$ python -q
>>> import numpy as np
>>> import numpy.linalg as la
>>> np.set_printoptions(precision=2, suppress=True, linewidth=140, legacy="1.25")
>>> X = np.load("test15.npy")
>>> X
array([[ 2.02,  1.  ,  2.  , -2.  ],
       [ 3.  , -2.98,  0.  ,  1.  ],
       [-2.  , -3.  ,  3.02,  0.  ],
       [ 2.  ,  1.  ,  2.  , -1.98]])
>>> q, evecs = la.qr(X[:, :2])[0], la.qr(X[:, 2:])[0]
>>> sigma = la.svd(q.T @ evecs, compute_uv=False)
>>> (sigma > 0.9).sum()
1
>>> rng = np.random.default_rng(7919)
>>> z = rng.permutation(4)
>>> Y = X[:, z] * rng.choice([-1, 1], 4)
>>> Y
array([[-2.  ,  2.  ,  1.  , -2.02],
       [-0.  , -1.  , -2.98, -3.  ],
       [-3.02, -0.  , -3.  ,  2.  ],
       [-2.  ,  1.98,  1.  , -2.  ]])
>>> U, _, VT = la.svd(X.T @ Y)
>>> z
array([2, 3, 1, 0])
>>> f = np.array([-3, 9, 5, -9])
>>> Y = X + np.outer(f, np.eye(4)[3])
>>> la.matrix_rank(la.inv(Y) - la.inv(X), tol=1e-8)
1
>>> Y
array([[  2.02,   1.  ,   2.  ,  -5.  ],
       [  3.  ,  -2.98,   0.  ,  10.  ],
       [ -2.  ,  -3.  ,   3.02,   5.  ],
       [  2.  ,   1.  ,   2.  , -10.98]])
>>> np.round(la.det(Y) / la.det(X), 2), round(1 + la.solve(X, f)[3], 2)
(-354.4, -354.4)
>>> la.matrix_rank(Y - X)
1
>>> feats = np.load("layer13.npy")
>>> feats
array([[0.67, 0.  , 0.  , 0.  , 0.33],
       [0.33, 0.33, 0.  , 0.  , 0.33],
       [0.25, 0.  , 0.5 , 0.25, 0.  ],
       [0.33, 0.  , 0.  , 0.67, 0.  ],
       [0.  , 0.  , 0.  , 0.33, 0.67]])
>>> np.allclose(feats, feats.T)
False
>>> la.matrix_power(feats, 3)
array([[0.33, 0.  , 0.  , 0.22, 0.44],
       [0.3 , 0.04, 0.  , 0.22, 0.44],
       [0.41, 0.  , 0.12, 0.28, 0.18],
       [0.44, 0.  , 0.  , 0.33, 0.22],
       [0.22, 0.  , 0.  , 0.44, 0.33]])
>>> hat = np.triu(np.array([[2, 3, 1, 3, 1],
...     [0, 3, 1, 0, 0],
...     [0, 2, 3, 2, 3],
...     [3, 3, 3, 3, 2],
...     [0, 1, 0, 3, 3]]), 1) + np.eye(5)
>>> Y = hat @ feats @ la.inv(hat)
>>> round(la.det(Y), 2)
0.06
>>> np.poly(Y)
array([ 1.  , -2.83,  3.17, -1.78,  0.5 , -0.06])
>>> round(float(np.trace(Y)), 2), np.round(np.trace(feats), 2)
(2.83, 2.83)
>>> la.matrix_rank(Y)
5
>>> z = rng.permutation(5)
>>> z
array([1, 2, 3, 4, 0])
>>> Y = feats[z][:, z]
>>> np.sort(np.abs(la.eigvals(Y)))
array([0.33, 0.5 , 0.58, 0.58, 1.  ])
>>> Y
array([[0.33, 0.  , 0.  , 0.33, 0.33],
       [0.  , 0.5 , 0.25, 0.  , 0.25],
       [0.  , 0.  , 0.67, 0.  , 0.33],
       [0.  , 0.  , 0.33, 0.67, 0.  ],
       [0.  , 0.  , 0.  , 0.33, 0.67]])
>>> round(float(la.det(Y)), 2), round(la.det(feats[z]), 2)
(0.06, 0.06)
